In [1]: import numpy as np

In [2]: import numpy.linalg as la

In [3]: np.set_printoptions(suppress=True, linewidth=140)

In [4]: m1 = np.loadtxt("out0.csv", delimiter=",")

In [5]: m1.round(2)
Out[5]: 
array([[ 0.99, -0.02, -0.01, -0.02, -0.09, -0.04, -0.07],
       [-0.02,  0.93, -0.02, -0.07, -0.27, -0.12, -0.22],
       [-0.01, -0.02,  0.99, -0.02, -0.09, -0.04, -0.07],
       [-0.02, -0.07, -0.02,  0.93, -0.27, -0.12, -0.22],
       [-0.09, -0.27, -0.09, -0.27,  0.02, -0.45, -0.8 ],
       [-0.04, -0.12, -0.04, -0.12, -0.45,  0.8 , -0.36],
       [-0.07, -0.22, -0.07, -0.22, -0.8 , -0.36,  0.34]])

In [6]: rng = np.random.default_rng(64)

In [7]: z = rng.permutation(7)

In [8]: z
Out[8]: array([4, 2, 0, 5, 1, 3, 6])

In [9]: A2 = m1[z][:, z]

In [10]: np.round(np.sort(np.abs(la.eigvals(A2))), 2)
Out[10]: array([1., 1., 1., 1., 1., 1., 1.])

In [11]: np.round(np.diag(A2), 2)
Out[11]: array([0.02, 0.99, 0.99, 0.8 , 0.93, 0.93, 0.34])

In [12]: np.allclose(A2, m1)
Out[12]: False

In [13]: vec = np.array([7, 2, 6, -4, -9, 8, -2])

In [14]: y = m1 @ vec

In [15]: y.round(2)
Out[15]: array([ 7.57,  3.7 ,  6.57, -2.3 , -2.77, 10.83,  3.1 ])

In [16]: np.round(la.solve(m1.T, m1[5]), 2) + 0
Out[16]: array([0., 0., 0., 0., 0., 1., 0.])

In [17]: feats = 2 * np.eye(10) + np.eye(10, k=1)

In [18]: feats
Out[18]: 
array([[2., 1., 0., 0., 0., 0., 0., 0., 0., 0.],
       [0., 2., 1., 0., 0., 0., 0., 0., 0., 0.],
       [0., 0., 2., 1., 0., 0., 0., 0., 0., 0.],
       [0., 0., 0., 2., 1., 0., 0., 0., 0., 0.],
       [0., 0., 0., 0., 2., 1., 0., 0., 0., 0.],
       [0., 0., 0., 0., 0., 2., 1., 0., 0., 0.],
       [0., 0., 0., 0., 0., 0., 2., 1., 0., 0.],
       [0., 0., 0., 0., 0., 0., 0., 2., 1., 0.],
       [0., 0., 0., 0., 0., 0., 0., 0., 2., 1.],
       [0., 0., 0., 0., 0., 0., 0., 0., 0., 2.]])

In [19]: vec = np.array([2, -4, -4, -3, 4, -2, 1, -2, 5, -4])

In [20]: y = feats @ vec

In [21]: y
Out[21]: array([  0., -12., -11.,  -2.,   6.,  -3.,   0.,   1.,   6.,  -8.])

In [22]: np.round(la.solve(feats, y), 2)
Out[22]: array([ 2., -4., -4., -3.,  4., -2.,  1., -2.,  5., -4.])

In [23]: np.round(la.solve(feats, y + feats[:, 5]), 2)
Out[23]: array([ 2., -4., -4., -3.,  4., -1.,  1., -2.,  5., -4.])

In [24]: np.round(la.solve(feats, 2 * y), 2)
Out[24]: array([ 4., -8., -8., -6.,  8., -4.,  2., -4., 10., -8.])

In [25]: gram = feats.T @ feats

In [26]: np.diag(gram)
Out[26]: array([4., 5., 5., 5., 5., 5., 5., 5., 5., 5.])

In [27]: la.matrix_rank(gram)
Out[27]: np.int64(10)

In [28]: (feats @ feats.T).shape
Out[28]: (10, 10)

In [29]: np.round(la.eigvalsh(gram)[::-1], 2)
Out[29]: array([8.83, 8.33, 7.54, 6.54, 5.41, 4.25, 3.17, 2.24, 1.55, 1.14])

In [30]: la.matrix_rank(feats - feats[0, 0] * np.eye(10))
Out[30]: np.int64(9)

In [31]: [int(la.matrix_rank(la.matrix_power(feats, p))) for p in range(1, 11)]
Out[31]: [10, 10, 10, 10, 10, 10, 10, 10, 10, 10]

In [32]: np.prod(np.diag(feats)), round(la.det(feats), 2)
Out[32]: (np.float64(1024.0), np.float64(1024.0))

In [33]: u = np.array([0, 0, 0, 0, 3, 3, 3, 1, 2, 1])

In [34]: A2 = feats + np.outer(u, np.eye(10)[4])

In [35]: A2
Out[35]: 
array([[2., 1., 0., 0., 0., 0., 0., 0., 0., 0.],
       [0., 2., 1., 0., 0., 0., 0., 0., 0., 0.],
       [0., 0., 2., 1., 0., 0., 0., 0., 0., 0.],
       [0., 0., 0., 2., 1., 0., 0., 0., 0., 0.],
       [0., 0., 0., 0., 5., 1., 0., 0., 0., 0.],
       [0., 0., 0., 0., 3., 2., 1., 0., 0., 0.],
       [0., 0., 0., 0., 3., 0., 2., 1., 0., 0.],
       [0., 0., 0., 0., 1., 0., 0., 2., 1., 0.],
       [0., 0., 0., 0., 2., 0., 0., 0., 2., 1.],
       [0., 0., 0., 0., 1., 0., 0., 0., 0., 2.]])

In [36]: th = np.radians(180)

In [37]: r_ = np.eye(10)

In [38]: r_[9, 9] = r_[5, 5] = np.cos(th)

In [39]: r_[9, 5], r_[5, 9] = -np.sin(th), np.sin(th)

In [40]: r_.round(2) + 0
Out[40]: 
array([[ 1.,  0.,  0.,  0.,  0.,  0.,  0.,  0.,  0.,  0.],
       [ 0.,  1.,  0.,  0.,  0.,  0.,  0.,  0.,  0.,  0.],
       [ 0.,  0.,  1.,  0.,  0.,  0.,  0.,  0.,  0.,  0.],
       [ 0.,  0.,  0.,  1.,  0.,  0.,  0.,  0.,  0.,  0.],
       [ 0.,  0.,  0.,  0.,  1.,  0.,  0.,  0.,  0.,  0.],
       [ 0.,  0.,  0.,  0.,  0., -1.,  0.,  0.,  0.,  0.],
       [ 0.,  0.,  0.,  0.,  0.,  0.,  1.,  0.,  0.,  0.],
       [ 0.,  0.,  0.,  0.,  0.,  0.,  0.,  1.,  0.,  0.],
       [ 0.,  0.,  0.,  0.,  0.,  0.,  0.,  0.,  1.,  0.],
       [ 0.,  0.,  0.,  0.,  0.,  0.,  0.,  0.,  0., -1.]])

In [41]: A2 = feats @ r_.T

In [42]: np.round(la.svd(feats, compute_uv=False), 2), np.round(la.svd(A2, compute_uv=False), 2)
Out[42]: 
(array([2.97, 2.89, 2.75, 2.56, 2.33, 2.06, 1.78, 1.5 , 1.25, 1.07]),
 array([2.97, 2.89, 2.75, 2.56, 2.33, 2.06, 1.78, 1.5 , 1.25, 1.07]))

In [43]: np.round(la.det(r_), 2), np.trace(r_)
Out[43]: (np.float64(1.0), np.float64(6.0))

In [44]: X = np.loadtxt("arr.csv", delimiter=",")

In [45]: X
Out[45]: 
array([[15.,  0., -4., -5.],
       [ 0., 12., -1., -5.],
       [-4., -1., 13., -2.],
       [-5., -5., -2., 22.]])

In [46]: P = np.triu(np.array([[1, 0, 1, 1], [1, 0, 2, 1], [0, 1, 2, 2], [2, 1, 1, 2]]), 1) + np.eye(4)

In [47]: A2 = P @ X @ la.inv(P)

In [48]: P @ X - X @ P
Out[48]: 
array([[ -9.,  -6.,  -4.,  13.],
       [-13.,  -7.,   0.,   8.],
       [-10., -10.,   2.,  23.],
       [  0.,   0.,  15.,  14.]])

In [49]: np.round(np.poly(A2), 2)
Out[49]: array([     1.,    -62.,   1340., -11908.,  36396.])

In [50]: la.matrix_rank(A2)
Out[50]: np.int64(4)

In [51]: E = np.minimum.outer(np.arange(1, 6), np.arange(1, 6)) * -2

In [52]: E
Out[52]: 
array([[ -2,  -2,  -2,  -2,  -2],
       [ -2,  -4,  -4,  -4,  -4],
       [ -2,  -4,  -6,  -6,  -6],
       [ -2,  -4,  -6,  -8,  -8],
       [ -2,  -4,  -6,  -8, -10]])

In [53]: ev, evecs = la.eigvalsh(E)
Traceback (most recent call last):
  Cell In[53], line 1
    ev, evecs = la.eigvalsh(E)
ValueError: too many values to unpack (expected 2)


In [54]: ev, evecs = la.eigh(E)

In [55]: np.round(la.svd(E, compute_uv=False), 2)
Out[55]: array([24.69,  2.9 ,  1.17,  0.71,  0.54])

In [56]: (ev > 1e-8).sum(), (ev < -1e-8).sum()
Out[56]: (np.int64(0), np.int64(5))

In [57]: z = rng.permutation(5)

In [58]: z
Out[58]: array([0, 2, 4, 1, 3])

In [59]: A2 = E[z][:, z]

In [60]: A2
Out[60]: 
array([[ -2,  -2,  -2,  -2,  -2],
       [ -2,  -6,  -6,  -4,  -6],
       [ -2,  -6, -10,  -4,  -8],
       [ -2,  -4,  -4,  -4,  -4],
       [ -2,  -6,  -8,  -4,  -8]])

In [61]: np.round(np.sort(np.abs(la.eigvals(A2))), 2)
Out[61]: array([ 0.54,  0.71,  1.17,  2.9 , 24.69])

In [62]: M = np.loadtxt("run8.csv", delimiter=",")

In [63]: M.round(2)
Out[63]: 
array([[ 1.42, -3.78,  2.94, -0.09],
       [-3.42, -1.49,  1.5 ,  2.97],
       [ 3.16, -2.86,  2.04, -1.64],
       [ 3.39, -2.58,  1.8 , -1.9 ],
       [-3.28,  2.72, -1.92,  1.77],
       [ 0.91, -3.85,  3.04,  0.31],
       [ 1.22, -3.82,  2.99,  0.07],
       [ 3.  , -3.01,  2.18, -1.48],
       [-4.03,  0.6 , -0.14,  2.89],
       [-3.17, -1.86,  1.78,  2.88],
       [ 3.8 , -1.86,  1.18, -2.39],
       [-0.38, -3.73,  3.06,  1.25],
       [-2.61,  3.3 , -2.45,  1.12],
       [-2.47, -2.63,  2.35,  2.55],
       [ 3.72,  0.89, -1.04, -3.04],
       [ 2.57,  2.54, -2.28, -2.6 ],
       [-2.34, -2.74,  2.42,  2.48],
       [-2.56, -2.54,  2.28,  2.6 ],
       [ 0.88,  3.58, -2.98, -1.59],
       [-3.94, -0.18,  0.49,  3.03],
       [-3.78,  1.91, -1.22,  2.36],
       [-2.71,  3.23, -2.39,  1.21],
       [-3.7 ,  2.09, -1.38,  2.25],
       [ 3.15, -2.86,  2.05, -1.64],
       [ 0.44, -3.85,  3.09,  0.66],
       [ 3.6 , -2.27,  1.53, -2.13],
       [-3.68, -0.98,  1.11,  3.04]])

In [64]: rk = la.matrix_rank(M)

In [65]: rk
Out[65]: np.int64(2)

In [66]: null = la.svd(M)[2][rk:].T

In [67]: la.matrix_rank(M.T @ M), la.matrix_rank(M @ M.T)
Out[67]: (np.int64(2), np.int64(2))

In [68]: null.shape
Out[68]: (4, 2)

In [69]: [int(la.matrix_rank(M[:i])) for i in range(1, len(M) + 1)]
Out[69]: 
[1,
 2,
 2,
 2,
 2,
 2,
 2,
 2,
 2,
 2,
 2,
 2,
 2,
 2,
 2,
 2,
 2,
 2,
 2,
 2,
 2,
 2,
 2,
 2,
 2,
 2,
 2]

In [70]: np.unique(M.round(6), axis=0).shape
Out[70]: (27, 4)

In [71]: try:
    ...:     la.inv(M)
    ...: except la.LinAlgError as e:
    ...:     print(repr(e))
    ...: 
LinAlgError('Last 2 dimensions of the array must be square')

In [72]: la.lstsq(M[:-1].T, M[-1])[2]
Out[72]: np.int32(2)

In [73]: np.round(np.trace(la.pinv(M) @ M), 2)
Out[73]: np.float64(2.0)

In [74]: mat = np.load("x.npy")

In [75]: mat
Out[75]: 
array([[0, 0, 2, 2],
       [2, 2, 2, 3],
       [1, 0, 0, 0],
       [3, 3, 1, 0]])

In [76]: left, s, Vt = la.svd(mat, full_matrices=False)

In [77]: np.allclose(left * s @ Vt, mat)
Out[77]: True

In [78]: np.round(np.abs(Vt[0]), 2)
Out[78]: array([0.56, 0.54, 0.44, 0.46])

In [79]: np.round(np.sqrt((s ** 2).sum()), 2), np.round(la.norm(mat), 2)
Out[79]: (np.float64(7.0), np.float64(7.0))

In [80]: mat.reshape(2, -1)
Out[80]: 
array([[0, 0, 2, 2, 2, 2, 2, 3],
       [1, 0, 0, 0, 3, 3, 1, 0]])

In [81]: mat.ravel(order="F")
Out[81]: array([0, 2, 1, 3, 0, 2, 0, 3, 2, 2, 0, 1, 2, 3, 0, 0])

In [82]: blk = mat.reshape(4, 2, -1)

In [83]: np.swapaxes(blk, 1, 2)[0]
Out[83]: 
array([[0, 2],
       [0, 2]])

In [84]: blk.transpose(1, 0, 2)
Out[84]: 
array([[[0, 0],
        [2, 2],
        [1, 0],
        [3, 3]],

       [[2, 2],
        [2, 3],
        [0, 0],
        [1, 0]]])

In [85]: blk.sum(axis=1)
Out[85]: 
array([[2, 2],
       [4, 5],
       [1, 0],
       [4, 3]])

In [86]: blk.shape
Out[86]: (4, 2, 2)

In [87]: np.einsum("ihd,ihd->ih", blk, blk)
Out[87]: 
array([[ 0,  8],
       [ 8, 13],
       [ 1,  0],
       [18,  1]])
